% python3 -q
>>> import numpy as np
>>> from numpy import linalg as LA
>>> np.set_printoptions(suppress=True, linewidth=100)
>>> rnd = lambda a: np.round(a, 3) + 0
>>> J = np.load("out10.npy")
>>> J
array([[ 0, -2,  0,  1],
       [ 0,  0, -2, -1],
       [ 0,  0,  0, -1],
       [ 0,  0,  0,  0]])
>>> # triangular: eigenvalues sit on the diagonal
>>> rnd(np.abs(LA.eigvals(J)).max())
np.float64(0.0)
>>> np.allclose(J, J.T)
False
>>> (J - J.T) / 2
array([[ 0. , -1. ,  0. ,  0.5],
       [ 1. ,  0. , -1. , -0.5],
       [ 0. ,  1. ,  0. , -0.5],
       [-0.5,  0.5,  0.5,  0. ]])
>>> print(rnd(LA.det(J)))
0.0
>>> LA.matrix_power(J, 3)
array([[ 0,  0,  0, -4],
       [ 0,  0,  0,  0],
       [ 0,  0,  0,  0],
       [ 0,  0,  0,  0]])
>>> (J + J.T) / 2
array([[ 0. , -1. ,  0. ,  0.5],
       [-1. ,  0. , -1. , -0.5],
       [ 0. , -1. ,  0. , -0.5],
       [ 0.5, -0.5, -0.5,  0. ]])
>>> np.trace(J)
np.int64(0)
>>> M = np.load("block19.npy")
>>> M
array([[1.   , 0.7  , 0.49 , 0.343, 0.24 ],
       [0.7  , 1.   , 0.7  , 0.49 , 0.343],
       [0.49 , 0.7  , 1.   , 0.7  , 0.49 ],
       [0.343, 0.49 , 0.7  , 1.   , 0.7  ],
       [0.24 , 0.343, 0.49 , 0.7  , 1.   ]])
>>> # symmetric, so the eigenvalues are real
>>> vals, evecs = LA.eigh(M)
>>> x = np.array([2, -1, 2, 0, -2])
>>> rnd(evecs * np.abs(vals) @ evecs.T)
array([[1.   , 0.7  , 0.49 , 0.343, 0.24 ],
       [0.7  , 1.   , 0.7  , 0.49 , 0.343],
       [0.49 , 0.7  , 1.   , 0.7  , 0.49 ],
       [0.343, 0.49 , 0.7  , 1.   , 0.7  ],
       [0.24 , 0.343, 0.49 , 0.7  , 1.   ]])
>>> (np.sign(evecs[:, -1].round(6)) == np.sign(evecs[0, -1].round(6))).astype(int)
array([1, 1, 1, 1, 1])
>>> x @ M @ x
np.float64(6.852)
>>> rnd(evecs * np.maximum(vals, 0) @ evecs.T)
array([[1.   , 0.7  , 0.49 , 0.343, 0.24 ],
       [0.7  , 1.   , 0.7  , 0.49 , 0.343],
       [0.49 , 0.7  , 1.   , 0.7  , 0.49 ],
       [0.343, 0.49 , 0.7  , 1.   , 0.7  ],
       [0.24 , 0.343, 0.49 , 0.7  , 1.   ]])
>>> print(rnd(LA.eigvalsh(M[1:, 1:])))
[0.203 0.318 0.754 2.725]
>>> vals, evecs = LA.eig(M)
>>> print(rnd(vals))
[3.103 1.013 0.434 0.257 0.193]
>>> rng = np.random.default_rng(13251)
>>> z = rng.permutation(5)
>>> z
array([4, 0, 1, 3, 2])
>>> out = M[z][:, z]
>>> rnd(np.sort(np.abs(LA.eigvals(out))))
array([0.193, 0.257, 0.434, 1.013, 3.103])
>>> np.allclose(out, M)
False
>>> out
array([[1.   , 0.24 , 0.343, 0.7  , 0.49 ],
       [0.24 , 1.   , 0.7  , 0.343, 0.49 ],
       [0.343, 0.7  , 1.   , 0.49 , 0.7  ],
       [0.7  , 0.343, 0.49 , 1.   , 0.7  ],
       [0.49 , 0.49 , 0.7  , 0.7  , 1.   ]])
>>> np.trace(out)
np.float64(5.0)
>>> F = np.load("data.npy")
>>> F
array([[ 0,  0,  0,  0,  0,  0,  0,  0,  0],
       [ 0,  0,  0,  0,  0,  0,  0,  0,  2],
       [ 0,  0,  0,  0,  0, -2,  0,  0,  0],
       [ 0,  0,  0,  0,  0,  0, -1,  0,  0],
       [ 0,  2,  0,  0,  0,  0,  0,  0,  0],
       [ 0,  0,  0,  0,  0,  0,  0, -1,  0],
       [-2,  0,  0,  0,  0,  0,  0,  0,  0],
       [ 0,  0,  2,  0,  0,  0,  0,  0,  0],
       [ 0,  0,  0,  0,  0,  0,  0,  0,  0]])
>>> # looks like rank 7
>>> Uu, sv, VT = LA.svd(F)
>>> np.argmax(sv[:-1] / (sv[1:] + 1e-6)) + 1
np.int64(7)
>>> out = Uu[:, :7] @ np.diag(sv[:7]) @ VT[:7]
>>> LA.matrix_rank(out)
np.int64(7)
>>> print(out)
[[ 0.  0.  0.  0.  0.  0.  0.  0.  0.]
 [ 0.  0.  0.  0.  0.  0.  0.  0.  2.]
 [ 0.  0.  0.  0.  0. -2.  0.  0.  0.]
 [ 0.  0.  0.  0.  0.  0. -1.  0.  0.]
 [ 0.  2.  0.  0.  0.  0.  0.  0.  0.]
 [ 0.  0.  0.  0.  0.  0.  0. -1.  0.]
 [-2.  0.  0.  0.  0.  0.  0.  0.  0.]
 [ 0.  0.  2.  0.  0.  0.  0.  0.  0.]
 [ 0.  0.  0.  0.  0.  0.  0.  0.  0.]]
